$ python3 -q
>>> import numpy as np
>>> from numpy import linalg as LA
>>> np.set_printoptions(precision=2, suppress=True, linewidth=120, floatmode="fixed")
>>> J = np.loadtxt("a.csv", delimiter=",")
>>> J
array([[19.00,  8.00, 11.00,  6.00, 10.00, 15.00,  6.00,  9.00, 14.00, 14.00,  7.00],
       [ 8.00, 16.00, 12.00,  4.00,  8.00, 11.00,  3.00,  6.00, 12.00,  6.00,  9.00],
       [11.00, 12.00, 20.00,  2.00,  6.00, 16.00,  9.00,  9.00,  9.00,  9.00, 11.00],
       [ 6.00,  4.00,  2.00,  6.00,  8.00,  6.00,  0.00,  1.00,  6.00,  5.00,  3.00],
       [10.00,  8.00,  6.00,  8.00, 14.00, 11.00,  2.00,  4.00,  8.00,  8.00,  8.00],
       [15.00, 11.00, 16.00,  6.00, 11.00, 21.00,  5.00,  8.00, 12.00, 11.00, 10.00],
       [ 6.00,  3.00,  9.00,  0.00,  2.00,  5.00,  7.00,  6.00,  3.00,  5.00,  5.00],
       [ 9.00,  6.00,  9.00,  1.00,  4.00,  8.00,  6.00, 11.00,  8.00,  8.00,  5.00],
       [14.00, 12.00,  9.00,  6.00,  8.00, 12.00,  3.00,  8.00, 18.00, 11.00,  7.00],
       [14.00,  6.00,  9.00,  5.00,  8.00, 11.00,  5.00,  8.00, 11.00, 12.00,  5.00],
       [ 7.00,  9.00, 11.00,  3.00,  8.00, 10.00,  5.00,  5.00,  7.00,  5.00, 13.00]])
>>> np.argsort(-LA.norm(J, axis=0).round(6), kind="stable")[:3]
array([5, 0, 2])
>>> [round(float(x), 2) for x in LA.svd(J, compute_uv=False)[:3]]
[97.86, 18.13, 14.33]
>>> round(float(LA.norm(J, 2) / LA.norm(J)), 2)
0.96
>>> Uu, sig, Vh = LA.svd(J)
>>> sig.round(2) + 0
array([97.86, 18.13, 14.33, 10.38,  6.72,  3.80,  3.11,  1.71,  0.80,  0.17,  0.00])
>>> M2 = Uu[:, :10] @ np.diag(sig[:10]) @ Vh[:10]
>>> M2.round(2) + 0
array([[19.00,  8.00, 11.00,  6.00, 10.00, 15.00,  6.00,  9.00, 14.00, 14.00,  7.00],
       [ 8.00, 16.00, 12.00,  4.00,  8.00, 11.00,  3.00,  6.00, 12.00,  6.00,  9.00],
       [11.00, 12.00, 20.00,  2.00,  6.00, 16.00,  9.00,  9.00,  9.00,  9.00, 11.00],
       [ 6.00,  4.00,  2.00,  6.00,  8.00,  6.00,  0.00,  1.00,  6.00,  5.00,  3.00],
       [10.00,  8.00,  6.00,  8.00, 14.00, 11.00,  2.00,  4.00,  8.00,  8.00,  8.00],
       [15.00, 11.00, 16.00,  6.00, 11.00, 21.00,  5.00,  8.00, 12.00, 11.00, 10.00],
       [ 6.00,  3.00,  9.00,  0.00,  2.00,  5.00,  7.00,  6.00,  3.00,  5.00,  5.00],
       [ 9.00,  6.00,  9.00,  1.00,  4.00,  8.00,  6.00, 11.00,  8.00,  8.00,  5.00],
       [14.00, 12.00,  9.00,  6.00,  8.00, 12.00,  3.00,  8.00, 18.00, 11.00,  7.00],
       [14.00,  6.00,  9.00,  5.00,  8.00, 11.00,  5.00,  8.00, 11.00, 12.00,  5.00],
       [ 7.00,  9.00, 11.00,  3.00,  8.00, 10.00,  5.00,  5.00,  7.00,  5.00, 13.00]])
>>> LA.matrix_rank(M2)
np.int64(10)
>>> LA.matrix_rank(J, rtol=0.05)
np.int64(5)
